% ipython --no-banner

In [1]: import numpy as np

In [2]: np.set_printoptions(suppress=True, linewidth=160)

In [3]: data = np.load("case18.npy")

In [4]: data
Out[4]: 
array([[  2.16,   5.43, -28.8 ,  -3.2 ],
       [ -0.91,   1.38, -12.19,   0.47],
       [ -0.19,   7.19, -39.1 ,  -3.54],
       [ -0.04,   3.27, -16.1 ,  -2.09],
       [  1.28,   2.96,  -0.83,  -5.08],
       [  0.91,  -2.19,  18.83,  -0.5 ],
       [ -0.03,  -5.2 ,  31.07,   1.72],
       [  0.94,  -2.17,  30.65,  -2.97],
       [ -0.1 ,  -0.71,   0.68,   1.18],
       [  0.28,   1.54,   6.53,  -3.58],
       [  1.66,   1.31,   2.05,  -2.85],
       [  0.42,   1.54,  -8.15,  -1.12],
       [ -0.26,  -0.9 ,   1.02,   1.46],
       [ -0.97,  -1.84,  -0.5 ,   3.1 ],
       [  1.14,  -1.28,   9.21,   0.05],
       [  0.97,  -1.47,  14.24,  -0.4 ],
       [ -1.32,  -1.27,  -5.28,   2.9 ],
       [  0.87,   5.14, -10.84,  -6.38],
       [  2.14,   5.21, -16.32,  -5.67],
       [ -1.3 ,  -5.95,  34.45,   3.22],
       [ -0.12,  -0.07,  -2.01,   0.07],
       [ -0.83,  -1.52, -16.16,   5.4 ],
       [  1.3 ,   1.71,  -2.32,  -2.34]])

In [5]: # column 2 dominates

In [6]: cen = (data - data.mean(axis=0)) / data.std(axis=0)

In [7]: np.argwhere(np.abs(cen) > 2)
Out[7]: 
array([[ 2,  1],
       [ 2,  2],
       [21,  3]])

In [8]: b = np.linalg.lstsq(np.delete(cen, 0, axis=1), cen[:, 0])[0]

In [9]: np.abs(b).argmax()
Out[9]: np.int64(0)

In [10]: b.round(2)
Out[10]: array([-5.89, -3.89, -4.07])

In [11]: round(float(1 - np.var(cen[:, 0] - np.delete(cen, 0, axis=1) @ b)), 2)
Out[11]: 0.66

In [12]: W0 = np.array([[-2, -1, 1, 1, -1, -1, -1],
    ...:     [1, 2, 1, 3, 2, 2, -2],
    ...:     [2, 1, -3, 2, -3, -1, 0],
    ...:     [0, -2, 0, -2, -1, -3, 3],
    ...:     [0, -3, -2, 1, -1, -3, 0],
    ...:     [2, 0, 2, 0, -1, 3, 3]])

In [13]: W0[0] = W0[5]

In [14]: W0
Out[14]: 
array([[ 2,  0,  2,  0, -1,  3,  3],
       [ 1,  2,  1,  3,  2,  2, -2],
       [ 2,  1, -3,  2, -3, -1,  0],
       [ 0, -2,  0, -2, -1, -3,  3],
       [ 0, -3, -2,  1, -1, -3,  0],
       [ 2,  0,  2,  0, -1,  3,  3]])

In [15]: # rows 0 and 5 are equal

In [16]: rank = np.linalg.matrix_rank(W0)

In [17]: rank
Out[17]: np.int64(5)

In [18]: null = np.linalg.svd(W0)[2][rank:].T

In [19]: [int(np.linalg.matrix_rank(W0[:i])) for i in range(1, len(W0) + 1)]
Out[19]: [1, 2, 3, 4, 5, 5]

In [20]: np.round(W0 @ null, 2) + 0
Out[20]: 
array([[0., 0.],
       [0., 0.],
       [0., 0.],
       [0., 0.],
       [0., 0.],
       [0., 0.]])

In [21]: null.shape
Out[21]: (7, 2)

In [22]: [int(np.linalg.matrix_rank(W0[:, :j + 1])) for j in range(7)]
Out[22]: [1, 2, 3, 4, 5, 5, 5]

In [23]: U, s, Vt = np.linalg.svd(W0)

In [24]: np.argmax(s[:-1] / (s[1:] + 1e-6)) + 1
Out[24]: np.int64(5)

In [25]: s.round(2) + 0
Out[25]: array([8.35, 7.19, 5.46, 2.57, 1.47, 0.  ])

In [26]: Y = U[:, :5] @ np.diag(s[:5]) @ Vt[:5]

In [27]: np.round(np.linalg.norm(W0 - Y) / np.linalg.norm(W0), 2)
Out[27]: np.float64(0.0)

In [28]: np.linalg.matrix_rank(W0, rtol=0.05)
Out[28]: np.int64(5)

In [29]: np.linalg.matrix_rank(Y)
Out[29]: np.int64(5)

In [30]: round(float(np.linalg.norm(W0 - Y, 2)), 2), round(float(s[5]), 2)
Out[30]: (0.0, 0.0)

In [31]: round(float(np.abs(W0 - Y).max()), 2)
Out[31]: 0.0

In [32]: Y.round(2) + 0
Out[32]: 
array([[ 2.,  0.,  2.,  0., -1.,  3.,  3.],
       [ 1.,  2.,  1.,  3.,  2.,  2., -2.],
       [ 2.,  1., -3.,  2., -3., -1.,  0.],
       [ 0., -2.,  0., -2., -1., -3.,  3.],
       [ 0., -3., -2.,  1., -1., -3.,  0.],
       [ 2.,  0.,  2.,  0., -1.,  3.,  3.]])

In [33]: F = np.load("dump.npy")

In [34]: F
Out[34]: 
array([[ 0,  6,  2, -2,  0, -2,  4,  4,  3,  4],
       [-6,  0,  3, -1,  2,  2,  0,  0,  1, -2],
       [-2, -3,  0,  0, -1, -1,  2,  3, -1,  2],
       [ 2,  1,  0,  0,  5, -1,  0,  4, -1,  1],
       [ 0, -2,  1, -5,  0,  3,  0,  3,  0,  4],
       [ 2, -2,  1,  1, -3,  0, -1,  1, -4, -3],
       [-4,  0, -2,  0,  0,  1,  0, -2, -2, -5],
       [-4,  0, -3, -4, -3, -1,  2,  0,  3,  2],
       [-3, -1,  1,  1,  0,  4,  2, -3,  0,  1],
       [-4,  2, -2, -1, -4,  3,  5, -2, -1,  0]])

In [35]: # antisymmetric, zero diagonal

In [36]: rng = np.random.default_rng(96431)

In [37]: z = rng.permutation(10)

In [38]: z
Out[38]: array([7, 4, 2, 1, 8, 5, 9, 3, 6, 0])

In [39]: Y = F[z][:, z]

In [40]: np.trace(Y)
Out[40]: np.int64(0)

In [41]: np.allclose(Y, F)
Out[41]: False

In [42]: np.round(np.sort(np.abs(np.linalg.eigvals(Y))), 2)
Out[42]: array([ 0.16,  0.16,  4.39,  4.39,  6.08,  6.08,  8.21,  8.21, 13.28, 13.28])

In [43]: Y
Out[43]: 
array([[ 0, -3, -3,  0,  3, -1,  2, -4,  2, -4],
       [ 3,  0,  1, -2,  0,  3,  4, -5,  0,  0],
       [ 3, -1,  0, -3, -1, -1,  2,  0,  2, -2],
       [ 0,  2,  3,  0,  1,  2, -2, -1,  0, -6],
       [-3,  0,  1, -1,  0,  4,  1,  1,  2, -3],
       [ 1, -3,  1, -2, -4,  0, -3,  1, -1,  2],
       [-2, -4, -2,  2, -1,  3,  0, -1,  5, -4],
       [ 4,  5,  0,  1, -1, -1,  1,  0,  0,  2],
       [-2,  0, -2,  0, -2,  1, -5,  0,  0, -4],
       [ 4,  0,  2,  6,  3, -2,  4, -2,  4,  0]])

In [44]: def softmax(z):
    ...:     e = np.exp(z - z.max(axis=-1, keepdims=True))
    ...:     return e / e.sum(axis=-1, keepdims=True)
    ...: 

In [45]: np.round(softmax(Y).sum(axis=1), 2)
Out[45]: array([1., 1., 1., 1., 1., 1., 1., 1., 1., 1.])

In [46]: S = Y @ Y.T / np.sqrt(10)

In [47]: np.round(softmax(S)[3] @ Y, 2) + 0
Out[47]: array([ 0.,  2.,  3.,  0.,  1.,  2., -2., -1.,  0., -6.])

In [48]: np.round(softmax(S), 2) + 0
Out[48]: 
array([[1.  , 0.  , 0.  , 0.  , 0.  , 0.  , 0.  , 0.  , 0.  , 0.  ],
       [0.  , 1.  , 0.  , 0.  , 0.  , 0.  , 0.  , 0.  , 0.  , 0.  ],
       [0.01, 0.02, 0.98, 0.  , 0.  , 0.  , 0.  , 0.  , 0.  , 0.  ],
       [0.  , 0.  , 0.  , 1.  , 0.  , 0.  , 0.  , 0.  , 0.  , 0.  ],
       [0.  , 0.  , 0.  , 0.01, 0.9 , 0.  , 0.1 , 0.  , 0.  , 0.  ],
       [0.  , 0.  , 0.  , 0.  , 0.  , 1.  , 0.  , 0.  , 0.  , 0.  ],
       [0.  , 0.  , 0.  , 0.  , 0.  , 0.  , 1.  , 0.  , 0.  , 0.  ],
       [0.  , 0.  , 0.  , 0.  , 0.  , 0.  , 0.  , 1.  , 0.  , 0.  ],
       [0.  , 0.  , 0.  , 0.  , 0.  , 0.  , 0.  , 0.  , 1.  , 0.  ],
       [0.  , 0.  , 0.  , 0.  , 0.  , 0.  , 0.  , 0.  , 0.  , 1.  ]])

In [49]: np.round(softmax(S + np.triu(np.full(S.shape, -np.inf), 1)), 2) + 0
Out[49]: 
array([[1.  , 0.  , 0.  , 0.  , 0.  , 0.  , 0.  , 0.  , 0.  , 0.  ],
       [0.  , 1.  , 0.  , 0.  , 0.  , 0.  , 0.  , 0.  , 0.  , 0.  ],
       [0.01, 0.02, 0.98, 0.  , 0.  , 0.  , 0.  , 0.  , 0.  , 0.  ],
       [0.  , 0.  , 0.  , 1.  , 0.  , 0.  , 0.  , 0.  , 0.  , 0.  ],
       [0.  , 0.  , 0.  , 0.01, 0.99, 0.  , 0.  , 0.  , 0.  , 0.  ],
       [0.  , 0.  , 0.  , 0.  , 0.  , 1.  , 0.  , 0.  , 0.  , 0.  ],
       [0.  , 0.  , 0.  , 0.  , 0.  , 0.  , 1.  , 0.  , 0.  , 0.  ],
       [0.  , 0.  , 0.  , 0.  , 0.  , 0.  , 0.  , 1.  , 0.  , 0.  ],
       [0.  , 0.  , 0.  , 0.  , 0.  , 0.  , 0.  , 0.  , 1.  , 0.  ],
       [0.  , 0.  , 0.  , 0.  , 0.  , 0.  , 0.  , 0.  , 0.  , 1.  ]])

In [50]: arr = np.loadtxt("sample4.csv", delimiter=",")

In [51]: arr
Out[51]: 
array([[0., 2., 2., 0., 3., 1.],
       [1., 0., 2., 2., 0., 3.],
       [3., 1., 0., 2., 2., 0.],
       [0., 3., 1., 0., 2., 2.],
       [2., 0., 3., 1., 0., 2.],
       [2., 2., 0., 3., 1., 0.]])

In [52]: f = np.array([-1, -2, 3, -1, 1, -1])

In [53]: Y = arr + np.outer(f, np.eye(6)[5])

In [54]: np.linalg.matrix_rank(np.linalg.inv(Y) - np.linalg.inv(arr), tol=1e-8)
Out[54]: np.int64(1)

In [55]: ang = np.radians(180)

In [56]: r_ = np.eye(6)

In [57]: r_[0, 0] = r_[3, 3] = np.cos(ang)

In [58]: r_[0, 3], r_[3, 0] = -np.sin(ang), np.sin(ang)

In [59]: r_.round(2) + 0
Out[59]: 
array([[-1.,  0.,  0.,  0.,  0.,  0.],
       [ 0.,  1.,  0.,  0.,  0.,  0.],
       [ 0.,  0.,  1.,  0.,  0.,  0.],
       [ 0.,  0.,  0., -1.,  0.,  0.],
       [ 0.,  0.,  0.,  0.,  1.,  0.],
       [ 0.,  0.,  0.,  0.,  0.,  1.]])

In [60]: Y = arr @ r_.T

In [61]: np.allclose(np.linalg.norm(arr, axis=1), np.linalg.norm(Y, axis=1))
Out[61]: True

In [62]: Y.round(2)
Out[62]: 
array([[ 0.,  2.,  2.,  0.,  3.,  1.],
       [-1.,  0.,  2., -2.,  0.,  3.],
       [-3.,  1.,  0., -2.,  2.,  0.],
       [ 0.,  3.,  1.,  0.,  2.,  2.],
       [-2.,  0.,  3., -1.,  0.,  2.],
       [-2.,  2.,  0., -3.,  1.,  0.]])

In [63]: np.abs(Y - arr).max(axis=0)
Out[63]: array([6., 0., 0., 6., 0., 0.])

In [64]: np.allclose(arr @ arr.T, Y @ Y.T)
Out[64]: True

In [65]: round(float(np.linalg.det(arr)), 2)
Out[65]: 304.0

In [66]: arr.inv()
Traceback (most recent call last):
  Cell In[66], line 1
    arr.inv()
AttributeError: 'numpy.ndarray' object has no attribute 'inv'


In [67]: (arr + arr.T) / 2
Out[67]: 
array([[0. , 1.5, 2.5, 0. , 2.5, 1.5],
       [1.5, 0. , 1.5, 2.5, 0. , 2.5],
       [2.5, 1.5, 0. , 1.5, 2.5, 0. ],
       [0. , 2.5, 1.5, 0. , 1.5, 2.5],
       [2.5, 0. , 2.5, 1.5, 0. , 1.5],
       [1.5, 2.5, 0. , 2.5, 1.5, 0. ]])

In [68]: (arr - arr.T) / 2
Out[68]: 
array([[ 0. ,  0.5, -0.5,  0. ,  0.5, -0.5],
       [-0.5,  0. ,  0.5, -0.5,  0. ,  0.5],
       [ 0.5, -0.5,  0. ,  0.5, -0.5,  0. ],
       [ 0. ,  0.5, -0.5,  0. ,  0.5, -0.5],
       [-0.5,  0. ,  0.5, -0.5,  0. ,  0.5],
       [ 0.5, -0.5,  0. ,  0.5, -0.5,  0. ]])

In [69]: round(np.abs(np.linalg.eigvals(arr)).max(), 2)
Out[69]: np.float64(8.0)

In [70]: np.round(np.sort(np.abs(np.linalg.eigvals(arr))), 2)
Out[70]: array([1.  , 1.  , 2.  , 4.36, 4.36, 8.  ])

In [71]: M = np.loadtxt("m.csv", delimiter=",")

In [72]: M.round(2)
Out[72]: 
array([[-1.23, -0.75,  3.04, -2.46,  2.76],
       [ 1.9 ,  1.98, -0.67, -3.84,  1.52],
       [ 1.65,  1.79, -0.24, -3.97,  1.8 ],
       [ 2.5 ,  2.38, -1.96, -3.01,  0.45],
       [ 0.85,  0.38, -2.75,  2.92, -2.83],
       [-1.72, -1.23,  3.34, -1.7 ,  2.54],
       [ 1.79,  1.9 , -0.48, -3.9 ,  1.65],
       [-1.21, -1.43, -0.43,  4.06, -2.19],
       [ 2.4 ,  2.32, -1.69, -3.24,  0.7 ],
       [ 0.68,  0.99,  1.13, -3.99,  2.52],
       [-1.07, -0.59,  2.92, -2.67,  2.8 ],
       [ 0.77,  1.07,  1.03, -4.01,  2.48]])

In [73]: cen = M - M.mean(axis=0)

In [74]: U, s, Vt = np.linalg.svd(cen, full_matrices=False)

In [75]: np.linalg.matrix_rank(cen)
Out[75]: np.int64(2)

In [76]: np.round(cen.mean(axis=0), 2) + 0
Out[76]: array([0., 0., 0., 0., 0.])

In [77]: np.round(s ** 2 / (s ** 2).sum(), 2) + 0
Out[77]: array([0.59, 0.41, 0.  , 0.  , 0.  ])

In [78]: np.round(Vt[0] * np.sign(Vt[0, np.abs(Vt[0]).argmax()]), 2)
Out[78]: array([-0.1 , -0.17, -0.27,  0.79, -0.52])

In [79]: x = np.array([2, 0, 0, 1, 3])

In [80]: np.round(M @ x, 2)
Out[80]: array([ 3.36,  4.51,  4.73,  3.35, -3.88,  2.49,  4.62, -4.93,  3.66,  4.94,  3.59,  4.95])

In [81]: np.round(M @ np.eye(5)[3], 2)
Out[81]: array([-2.46, -3.84, -3.97, -3.01,  2.92, -1.7 , -3.9 ,  4.06, -3.24, -3.99, -2.67, -4.01])

In [82]: np.round(M @ (2 * x), 2)
Out[82]: array([ 6.71,  9.03,  9.47,  6.7 , -7.75,  4.98,  9.24, -9.86,  7.33,  9.87,  7.19,  9.9 ])

In [83]: J = np.loadtxt("block0.csv", delimiter=",")

In [84]: J
Out[84]: 
array([[ 6.,  6.,  6., 12., 12.,  3., 12., 12.,  9.,  6., 12., 12., 12.],
       [ 3.,  3.,  3.,  6.,  7.,  2.,  5.,  5.,  6.,  2.,  6.,  5.,  5.],
       [ 0.,  0.,  0.,  0.,  0.,  0.,  0.,  0.,  0.,  0.,  0.,  0.,  0.],
       [ 6.,  6.,  6., 12., 12.,  3., 12., 12.,  9.,  6., 12., 12., 12.],
       [ 0.,  0.,  0.,  0.,  0.,  0.,  0.,  0.,  0.,  0.,  0.,  0.,  0.],
       [ 5.,  5.,  5., 10.,  9.,  2., 11., 11.,  6.,  6., 10., 11., 11.],
       [ 2.,  2.,  2.,  4.,  6.,  2.,  2.,  2.,  6.,  0.,  4.,  2.,  2.],
       [ 5.,  5.,  5., 10.,  9.,  2., 11., 11.,  6.,  6., 10., 11., 11.],
       [ 5.,  5.,  5., 10., 11.,  3.,  9.,  9.,  9.,  4., 10.,  9.,  9.],
       [ 1.,  1.,  1.,  2.,  1.,  0.,  3.,  3.,  0.,  2.,  2.,  3.,  3.],
       [ 4.,  4.,  4.,  8.,  8.,  2.,  8.,  8.,  6.,  4.,  8.,  8.,  8.],
       [ 1.,  1.,  1.,  2.,  1.,  0.,  3.,  3.,  0.,  2.,  2.,  3.,  3.]])

In [85]: # row 3 repeats row 0

In [86]: U, s, Vt = np.linalg.svd(J)

In [87]: V = Vt[:(s > 1e-8).sum()]

In [88]: x = J[3] + -1 * J[5] + rng.integers(2) * np.eye(13)[9]

In [89]: x
Out[89]: array([1., 1., 1., 2., 3., 1., 1., 1., 3., 1., 2., 1., 1.])

In [90]: round(np.linalg.norm(x - V.T @ V @ x), 2)
Out[90]: np.float64(0.94)

In [91]: np.allclose(V.T @ V @ x, x)
Out[91]: False

In [92]: np.round(np.diag(V.T @ V), 2)
Out[92]: array([0.03, 0.03, 0.03, 0.12, 0.32, 0.05, 0.18, 0.18, 0.43, 0.12, 0.12, 0.18, 0.18])
